$ python3 -q
>>> import numpy as np
>>> np.set_printoptions(suppress=True, linewidth=140)
>>> F = np.load("sample17.npy")
>>> F
array([[ -0.0547,   1.0681,   0.0468,  -0.9371,   2.0688,   1.9612,   2.0375],
       [ -0.0296,  -7.1089,   0.0322,   6.9756, -13.9723, -14.0123, -14.0617],
       [  0.0789,   8.0252,   0.0759,  -7.9455,  15.9821,  16.0124,  16.0253],
       [  0.0922,   5.9971,  -0.0042,  -5.9628,  11.9872,  11.9766,  12.0372],
       [ -0.044 ,  -6.0589,  -0.0611,   6.0156, -12.0024, -11.9359, -11.986 ],
       [ -0.0557,   3.0409,   0.0716,  -2.9995,   5.9694,   6.0487,   6.0919],
       [  0.0811,   6.9867,   0.0858,  -6.9742,  13.9499,  14.0549,  14.094 ],
       [  0.0263,   0.9783,  -0.0687,  -1.0799,   2.0166,   1.9507,   1.9993]])
>>> np.argsort(-np.linalg.norm(F, axis=0).round(6), kind="stable")[:3]
array([6, 5, 4])
>>> np.round(np.linalg.norm(F, axis=0), 4)
array([ 0.1758, 15.7409,  0.1731, 15.5953, 31.2567, 31.3117, 31.4166])
>>> np.round(F[2] @ F[1], 4)
np.float64(-785.4951)
>>> np.linalg.norm(F, axis=1).argmax()
np.int64(2)
>>> round(np.linalg.norm(F[2], 1), 4), round(np.linalg.norm(F[2], np.inf), 4)
(np.float64(64.1453), np.float64(16.0253))
>>> np.round(np.linalg.norm(F, axis=1), 4)
array([ 3.7818, 26.2393, 29.9363, 22.44  , 22.4297, 11.2953, 26.2345,  3.7414])
>>> t3 = np.stack([F, 5 * F, F[::-1]])
>>> np.linalg.matrix_rank(t3)
array([7, 7, 7])
>>> np.round(np.linalg.norm(t3, axis=(1, 2)), 4)
array([ 58.6128, 293.0639,  58.6128])
>>> t3.shape
(3, 8, 7)
>>> (t3 @ F.T).shape
(3, 8, 8)
>>> M = np.cumsum(np.array([[1, 1, 3, 3],
...     [-3, 0, -1, 1],
...     [2, 2, -3, -1],
...     [1, 3, 1, 1],
...     [-2, 2, 0, 3],
...     [3, 0, -3, 1],
...     [1, 0, 0, -1],
...     [-3, 1, -3, -1],
...     [0, 0, -2, 0],
...     [-3, 0, -3, -1],
...     [3, 1, 1, -1],
...     [2, 1, -1, -1],
...     [-2, 3, 2, 0],
...     [0, 3, -3, -1],
...     [2, 1, -2, 1],
...     [-2, -3, -3, 1],
...     [-3, -1, 2, 3]]), axis=0)
>>> M
array([[  1,   1,   3,   3],
       [ -2,   1,   2,   4],
       [  0,   3,  -1,   3],
       [  1,   6,   0,   4],
       [ -1,   8,   0,   7],
       [  2,   8,  -3,   8],
       [  3,   8,  -3,   7],
       [  0,   9,  -6,   6],
       [  0,   9,  -8,   6],
       [ -3,   9, -11,   5],
       [  0,  10, -10,   4],
       [  2,  11, -11,   3],
       [  0,  14,  -9,   3],
       [  0,  17, -12,   2],
       [  2,  18, -14,   3],
       [  0,  15, -17,   4],
       [ -3,  14, -15,   7]])
>>> dist = np.linalg.norm(M[:, None] - M[None], axis=-1)
>>> dist[:5, :5].round(4)
array([[0.    , 3.3166, 4.5826, 5.9161, 8.8318],
       [3.3166, 0.    , 4.2426, 6.1644, 7.9373],
       [4.5826, 4.2426, 0.    , 3.4641, 6.5574],
       [5.9161, 6.1644, 3.4641, 0.    , 4.1231],
       [8.8318, 7.9373, 6.5574, 4.1231, 0.    ]])
>>> dist[0].round(6).argsort(kind="stable")[:4]
array([0, 1, 2, 3])
>>> dist.mean(axis=1).argmax()
np.int64(0)
>>> dist[0].round(4)
array([ 0.    ,  3.3166,  4.5826,  5.9161,  8.8318, 10.5357, 10.247 , 12.4499, 13.9642, 16.7332, 15.8745, 17.2337, 17.72  , 21.9773,
       24.0624, 24.454 , 22.9129])
>>> dist.shape
(17, 17)
